% ipython --no-banner

In [1]: import numpy as np

In [2]: np.set_printoptions(precision=2, suppress=True, linewidth=120)

In [3]: X = np.loadtxt("dump.csv", delimiter=",")

In [4]: X
Out[4]: 
array([[-3.73,  3.95,  1.17, -1.55,  0.58,  0.03,  0.08],
       [-0.32,  1.28,  0.03, -0.18,  2.67,  1.96,  1.71],
       [ 1.77,  0.23,  1.05,  3.14, -4.2 ,  3.67,  1.29],
       [ 0.92,  1.15, -0.7 , -2.04,  2.35, -1.13, -0.2 ],
       [ 3.16, -1.44, -0.47,  0.25, -1.78,  1.13,  3.07],
       [ 1.4 ,  0.37, -1.16,  3.31,  0.54, -0.45, -2.59],
       [-6.99, -6.37,  2.05,  1.4 ,  1.25, -0.85,  0.26],
       [ 1.74,  0.36, -0.42,  4.09, -4.47, -0.07, -1.49],
       [ 2.03,  1.69,  2.07,  1.77, -2.93,  1.71, -0.05],
       [ 0.36, -7.35, -2.12,  2.62, -0.51, -0.54,  0.03],
       [-1.08,  2.16,  1.26,  2.06, -5.65,  0.88,  2.04],
       [-1.96, -1.69,  0.21, -1.03, -2.38,  0.31,  0.25],
       [ 3.27,  1.39, -1.19, -3.56, -0.92, -7.47,  0.82],
       [ 2.52,  2.03,  1.35,  0.71,  2.85,  1.26, -1.86],
       [ 3.12,  4.84, -3.97, -2.75,  2.25,  2.61, -1.59],
       [-1.69, -4.21, -0.91,  2.95, -2.88,  2.12,  2.29],
       [-5.92,  0.16,  0.99, -1.31, -4.43, -0.28, -0.08],
       [ 1.43, -3.7 , -0.12,  2.39, -0.03,  0.12, -1.4 ],
       [-0.09,  0.29,  0.05, -0.94,  4.29, -0.16,  0.09],
       [-0.52,  5.16,  1.41,  0.33,  4.77, -2.49,  3.04],
       [-1.9 ,  1.86, -1.09, -0.78, -1.05,  0.97, -2.95],
       [ 0.05,  1.91,  0.42, -1.04, -1.82,  2.17, -1.78],
       [ 2.4 , -6.46,  0.53, -1.94, -5.15,  0.36, -0.51],
       [-0.13, -7.47,  0.79,  2.08, -0.21,  1.49,  2.37],
       [ 2.3 ,  2.51, -0.76,  0.66, -0.17, -3.11,  1.46],
       [ 0.18, -0.43,  0.23, -0.19,  1.78, -2.36, -0.72],
       [ 3.7 , -0.03,  2.93, -0.76, -0.83,  0.24, -1.53]])

In [5]: Ac = X - X.mean(axis=0)

In [6]: U, sigma, Vt = np.linalg.svd(Ac, full_matrices=False)

In [7]: np.round((sigma ** 2).sum() ** 2 / (sigma ** 4).sum(), 2)
Out[7]: np.float64(4.6)

In [8]: sigma
Out[8]: array([19.77, 14.18, 13.2 , 11.03,  9.07,  7.73,  6.63])

In [9]: np.round(Ac.mean(axis=0), 2) + 0
Out[9]: array([0., 0., 0., 0., 0., 0., 0.])

In [10]: x0 = np.array([2, -1, -1, -1, 1, -2, 1])

In [11]: y = X @ x0

In [12]: np.round(np.linalg.pinv(X) @ X, 2) + 0
Out[12]: 
array([[1., 0., 0., 0., 0., 0., 0.],
       [0., 1., 0., 0., 0., 0., 0.],
       [0., 0., 1., 0., 0., 0., 0.],
       [0., 0., 0., 1., 0., 0., 0.],
       [0., 0., 0., 0., 1., 0., 0.],
       [0., 0., 0., 0., 0., 1., 0.],
       [0., 0., 0., 0., 0., 0., 1.]])

In [13]: np.linalg.lstsq(X, y)[0]
Out[13]: array([ 2., -1., -1., -1.,  1., -2.,  1.])

In [14]: rng = np.random.default_rng(70235)

In [15]: y = y + 0.1 * rng.normal(size=27)

In [16]: y
Out[16]: 
array([-10.48,  -1.26, -11.06,   7.86,   7.03,  -1.13,  -7.76,  -6.4 ,  -7.84,   8.29, -13.01,  -4.29,  24.87,  -0.64,
         3.63,  -6.06, -15.62,   2.64,   5.01,   4.93,  -9.67,  -9.12,   6.  ,   3.43,   9.77,   6.51,   2.38])

In [17]: beta, *_ = np.linalg.lstsq(X, y)

In [18]: np.round(X.T @ (y - X @ beta), 2) + 0
Out[18]: array([0., 0., 0., 0., 0., 0., 0.])

In [19]: beta.round()
Out[19]: array([ 2., -1., -1., -1.,  1., -2.,  1.])

In [20]: [round(float(np.linalg.norm(np.linalg.solve(X.T @ X + lam * np.eye(7), X.T @ y))), 2) for lam in (0, 1, 10, 100)]
Out[20]: [3.61, 3.59, 3.38, 2.2]

In [21]: round(float(np.linalg.norm(y - X @ beta)), 2)
Out[21]: 0.45
